% python3 -q
>>> import numpy as np
>>> import numpy.linalg as la
>>> np.set_printoptions(suppress=True, linewidth=160)
>>> A = np.loadtxt("m.csv", delimiter=",")
>>> A.round(2)
array([[0.27, 0.18, 0.18, 0.27, 0.  , 0.09],
       [0.  , 0.5 , 0.12, 0.25, 0.  , 0.12],
       [0.25, 0.25, 0.17, 0.25, 0.08, 0.  ],
       [0.  , 0.  , 0.27, 0.36, 0.27, 0.09],
       [0.  , 0.25, 0.5 , 0.  , 0.25, 0.  ],
       [0.27, 0.27, 0.  , 0.  , 0.27, 0.18]])
>>> # a transition matrix
>>> np.round(A.reshape(2, -1), 2)
array([[0.27, 0.18, 0.18, 0.27, 0.  , 0.09, 0.  , 0.5 , 0.12, 0.25, 0.  , 0.12, 0.25, 0.25, 0.17, 0.25, 0.08, 0.  ],
       [0.  , 0.  , 0.27, 0.36, 0.27, 0.09, 0.  , 0.25, 0.5 , 0.  , 0.25, 0.  , 0.27, 0.27, 0.  , 0.  , 0.27, 0.18]])
>>> np.round(A.ravel(order="F"), 2)
array([0.27, 0.  , 0.25, 0.  , 0.  , 0.27, 0.18, 0.5 , 0.25, 0.  , 0.25, 0.27, 0.18, 0.12, 0.17, 0.27, 0.5 , 0.  , 0.27, 0.25, 0.25, 0.36, 0.  , 0.  , 0.  ,
       0.  , 0.08, 0.27, 0.25, 0.27, 0.09, 0.12, 0.  , 0.09, 0.  , 0.18])
>>> blk = A.reshape(6, 2, -1)
>>> print(blk.shape)
(6, 2, 3)
>>> np.round(np.swapaxes(blk, 1, 2)[3], 2)
array([[0.  , 0.36],
       [0.  , 0.27],
       [0.27, 0.09]])
>>> blk[:, 0].round(2)
array([[0.27, 0.18, 0.18],
       [0.  , 0.5 , 0.12],
       [0.25, 0.25, 0.17],
       [0.  , 0.  , 0.27],
       [0.  , 0.25, 0.5 ],
       [0.27, 0.27, 0.  ]])
>>> np.round(blk.sum(axis=1), 2)
array([[0.55, 0.18, 0.27],
       [0.25, 0.5 , 0.25],
       [0.5 , 0.33, 0.17],
       [0.36, 0.27, 0.36],
       [0.  , 0.5 , 0.5 ],
       [0.27, 0.55, 0.18]])
>>> print(np.round(np.einsum("ihd,ihd->ih", blk, blk), 2))
[[0.14 0.08]
 [0.27 0.08]
 [0.15 0.07]
 [0.07 0.21]
 [0.31 0.06]
 [0.15 0.11]]
>>> np.einsum("ihd,jhd->hij", blk, blk).shape
(2, 6, 6)
>>> u, r1 = A[4], A[5]
>>> round(float(u @ u), 2)
0.38
>>> pr = (u @ r1) / (u @ u) * u
>>> round((r1 - pr) @ u, 2)
np.float64(0.0)
>>> la.matrix_rank(np.outer(u, r1))
np.int64(1)
>>> mat = np.load("block11.npy")
>>> print(mat)
[[0 1 0]
 [0 1 2]
 [0 0 0]]
>>> U, sig, Vh = la.svd(mat)
>>> print(np.argmax(sig[:-1] / (sig[1:] + 1e-6)) + 1)
2
>>> out = U[:, :2] @ np.diag(sig[:2]) @ Vh[:2]
>>> la.matrix_rank(out)
np.int64(2)
>>> print(round(np.abs(mat - out).max(), 2))
0.0
>>> la.matrix_rank(mat, rtol=0.05)
np.int64(2)
>>> print(out.round(2) + 0)
[[0. 1. 0.]
 [0. 1. 2.]
 [0. 0. 0.]]
>>> F = np.loadtxt("mat.csv", delimiter=",")
>>> F.round(2)
array([[0.12, 0.25, 0.12, 0.12, 0.25, 0.12],
       [0.29, 0.29, 0.  , 0.14, 0.  , 0.29],
       [0.2 , 0.2 , 0.3 , 0.1 , 0.1 , 0.1 ],
       [0.2 , 0.2 , 0.2 , 0.3 , 0.  , 0.1 ],
       [0.25, 0.  , 0.12, 0.  , 0.38, 0.25],
       [0.2 , 0.  , 0.  , 0.2 , 0.2 , 0.4 ]])
>>> # a transition matrix
>>> u = np.array([4, 2, 0, 5, 1, 1])
>>> out = F + np.outer(u, np.eye(6)[0])
>>> print(la.matrix_rank(out - F))
1
>>> la.matrix_rank(la.inv(out) - la.inv(F), tol=1e-8)
np.int64(1)
>>> out = np.array([[2, 3], [1, 2], [3, 2], [0, 0], [1, 3], [3, 1]])
>>> np.round(np.einsum("ik,kj->ij", F, out), 2)
array([[1.5 , 2.  ],
       [1.71, 1.71],
       [1.9 , 2.  ],
       [1.5 , 1.5 ],
       [2.  , 2.38],
       [1.8 , 1.6 ]])
>>> la.matrix_rank(np.vstack([F, out.T]))
np.int64(6)
>>> np.round(np.einsum("ij,ij->i", F, F), 2)
array([0.19, 0.27, 0.2 , 0.22, 0.28, 0.28])
>>> np.round(F @ out, 2)
array([[1.5 , 2.  ],
       [1.71, 1.71],
       [1.9 , 2.  ],
       [1.5 , 1.5 ],
       [2.  , 2.38],
       [1.8 , 1.6 ]])
>>> np.round(out.T @ F.T, 2)
array([[1.5 , 1.71, 1.9 , 1.5 , 2.  , 1.8 ],
       [2.  , 1.71, 2.  , 1.5 , 2.38, 1.6 ]])
>>> print(la.matrix_rank(F @ out))
2
>>> W = np.array([[0, 5, 3, 5, 3, 1],
...     [4, 4, 2, 0, 4, 2],
...     [4, 2, 0, 5, 1, 1],
...     [0, 2, 4, 0, 3, 1],
...     [2, 2, 3, 1, 1, 0],
...     [5, 0, 0, 4, 5, 5]])
>>> c = np.array([-1, 3, -2, 0, 0, -2])
>>> hid = np.maximum(F @ W + c, 0)
>>> np.round((hid > 0).mean(axis=0), 2)
array([1.  , 1.  , 0.33, 1.  , 1.  , 0.33])
>>> la.matrix_rank(hid)
np.int64(6)
>>> cent = np.array([[-2, 3], [1, 1], [-4, -2], [1, 5], [4, 1], [1, 4]])
>>> np.round(hid @ cent, 2)
array([[14.88, 23.  ],
       [21.14, 29.  ],
       [15.8 , 28.5 ],
       [17.2 , 23.7 ],
       [15.5 , 28.5 ],
       [18.8 , 28.  ]])
>>> (hid @ cent).round(6).argmax(axis=1)
array([1, 1, 1, 1, 1, 1])
>>> def softmax(z):
...     e = np.exp(z - z.max(axis=-1, keepdims=True))
...     return e / e.sum(axis=-1, keepdims=True)
... 
>>> np.round(softmax(10 * F[3]), 2)
array([0.16, 0.16, 0.16, 0.44, 0.02, 0.06])
>>> np.round(softmax(F[3]), 2)
array([0.17, 0.17, 0.17, 0.19, 0.14, 0.16])
>>> scores = F @ F.T / np.sqrt(6)
>>> print(np.round(softmax(scores + np.triu(np.full(scores.shape, -np.inf), 1)), 2))
[[1.   0.   0.   0.   0.   0.  ]
 [0.49 0.51 0.   0.   0.   0.  ]
 [0.33 0.33 0.34 0.   0.   0.  ]
 [0.25 0.25 0.25 0.25 0.   0.  ]
 [0.2  0.2  0.2  0.19 0.21 0.  ]
 [0.16 0.17 0.16 0.16 0.17 0.17]]
>>> print(softmax(scores).round(6).argmax(axis=1))
[0 1 2 3 4 5]
>>> K = np.loadtxt("case18.csv", delimiter=",")
>>> K.round(2) + 0
array([[-0.37,  0.26,  0.2 ,  0.  , -0.87,  0.02],
       [ 0.53, -0.43, -0.47, -0.24, -0.46, -0.22],
       [-0.34,  0.37, -0.55, -0.65,  0.12,  0.1 ],
       [-0.31, -0.59,  0.47, -0.57,  0.06, -0.08],
       [ 0.43,  0.1 ,  0.24, -0.26, -0.09,  0.82],
       [-0.43, -0.51, -0.4 ,  0.36, -0.05,  0.51]])
>>> # columns are unit length and at right angles
>>> out = la.inv(K)
>>> round(float(la.cond(K)), 2)
1.0
>>> print(np.round(la.det(K) * out, 2) + 0)
[[ 0.37 -0.53  0.34  0.31 -0.43  0.43]
 [-0.26  0.43 -0.37  0.59 -0.1   0.51]
 [-0.2   0.47  0.55 -0.47 -0.24  0.4 ]
 [ 0.    0.24  0.65  0.57  0.26 -0.36]
 [ 0.87  0.46 -0.12 -0.06  0.09  0.05]
 [-0.02  0.22 -0.1   0.08 -0.82 -0.51]]
>>> round(float(la.det(K) * la.det(out)), 2)
1.0
>>> np.allclose(out, K.T)
True
>>> print(np.round(la.inv(out), 2) + 0)
[[-0.37  0.26  0.2   0.   -0.87  0.02]
 [ 0.53 -0.43 -0.47 -0.24 -0.46 -0.22]
 [-0.34  0.37 -0.55 -0.65  0.12  0.1 ]
 [-0.31 -0.59  0.47 -0.57  0.06 -0.08]
 [ 0.43  0.1   0.24 -0.26 -0.09  0.82]
 [-0.43 -0.51 -0.4   0.36 -0.05  0.51]]
>>> round(float(la.slogdet(K)[0]), 2)
-1.0
>>> x0 = np.array([2, 1, -2, -2, -2, 0])
>>> rhs = K @ x0
>>> print(rhs.round(2))
[ 0.84  2.98  1.84 -1.12  1.18 -1.19]
>>> np.round(la.solve(K, K[:, 1]), 2) + 0
array([0., 1., 0., 0., 0., 0.])
>>> np.round(la.solve(K, -1 * rhs), 2) + 0
array([-2., -1.,  2.,  2.,  2.,  0.])
>>> np.round(la.solve(K, rhs), 2) + 0
array([ 2.,  1., -2., -2., -2.,  0.])
>>> m1 = np.load("x.npy")
>>> m1
array([[ 1.24, -1.93, -0.81, -1.25],
       [ 0.09, -0.53, -0.53,  0.18],
       [ 2.42, -2.35, -0.84,  0.46],
       [-0.5 ,  1.64, -0.91,  0.6 ],
       [ 1.35, -1.5 , -1.13,  1.83]])
>>> print(m1.shape)
(5, 4)
>>> np.unravel_index(np.abs(m1).argmax(), m1.shape)
(np.int64(2), np.int64(0))
>>> m1.reshape(-1, 2)
array([[ 1.24, -1.93],
       [-0.81, -1.25],
       [ 0.09, -0.53],
       [-0.53,  0.18],
       [ 2.42, -2.35],
       [-0.84,  0.46],
       [-0.5 ,  1.64],
       [-0.91,  0.6 ],
       [ 1.35, -1.5 ],
       [-1.13,  1.83]])
>>> m1.reshape(2, -1)
array([[ 1.24, -1.93, -0.81, -1.25,  0.09, -0.53, -0.53,  0.18,  2.42, -2.35],
       [-0.84,  0.46, -0.5 ,  1.64, -0.91,  0.6 ,  1.35, -1.5 , -1.13,  1.83]])
>>> blk = m1.reshape(5, 2, -1)
>>> np.round(blk.sum(axis=1), 2)
array([[ 0.43, -3.18],
       [-0.44, -0.35],
       [ 1.58, -1.89],
       [-1.41,  2.24],
       [ 0.22,  0.33]])
>>> blk.transpose(1, 0, 2)
array([[[ 1.24, -1.93],
        [ 0.09, -0.53],
        [ 2.42, -2.35],
        [-0.5 ,  1.64],
        [ 1.35, -1.5 ]],

       [[-0.81, -1.25],
        [-0.53,  0.18],
        [-0.84,  0.46],
        [-0.91,  0.6 ],
        [-1.13,  1.83]]])
>>> blk[:, 0]
array([[ 1.24, -1.93],
       [ 0.09, -0.53],
       [ 2.42, -2.35],
       [-0.5 ,  1.64],
       [ 1.35, -1.5 ]])
>>> blk.shape
(5, 2, 2)
>>> np.round(np.einsum("ihd,ihd->ih", blk, blk), 2)
array([[ 5.26,  2.22],
       [ 0.29,  0.31],
       [11.38,  0.92],
       [ 2.94,  1.19],
       [ 4.07,  4.63]])
>>> out = m1 / np.sqrt((m1 ** 2).mean(axis=1, keepdims=True))
>>> np.round(la.norm(out, axis=1), 2)
array([2., 2., 2., 2., 2.])
>>> la.matrix_rank(out) == la.matrix_rank(m1)
np.True_
>>> u = np.array([0, 2])
>>> np.round(np.correlate(m1[0], m1[2], "full"), 2)
array([ 0.57, -1.93, -1.67,  7.64, -1.72,  0.98, -3.02])
>>> np.round(np.cross(m1[0, :3], m1[2, :3]), 2)
array([-0.28, -0.92,  1.76])
>>> np.polyval(u, m1[0])
array([2., 2., 2., 2.])
>>> np.array([np.convolve(row, u, "same") for row in m1])
array([[ 0.  ,  2.48, -3.86, -1.62],
       [ 0.  ,  0.18, -1.06, -1.06],
       [ 0.  ,  4.84, -4.7 , -1.68],
       [ 0.  , -1.  ,  3.28, -1.82],
       [ 0.  ,  2.7 , -3.  , -2.26]])
>>> P = m1 @ la.solve(m1.T @ m1, m1.T)
>>> np.round(P @ m1[:, 3], 2)
array([-1.25,  0.18,  0.46,  0.6 ,  1.83])
>>> np.round(np.diag(P), 2)
array([0.89, 0.42, 0.86, 1.  , 0.84])
>>> print(np.round(la.eigvalsh(P), 2) + 0)
[0. 1. 1. 1. 1.]
>>> P.round(2) + 0
array([[ 0.89,  0.26,  0.13,  0.  , -0.14],
       [ 0.26,  0.42, -0.28, -0.01,  0.31],
       [ 0.13, -0.28,  0.86, -0.01,  0.15],
       [ 0.  , -0.01, -0.01,  1.  ,  0.01],
       [-0.14,  0.31,  0.15,  0.01,  0.84]])
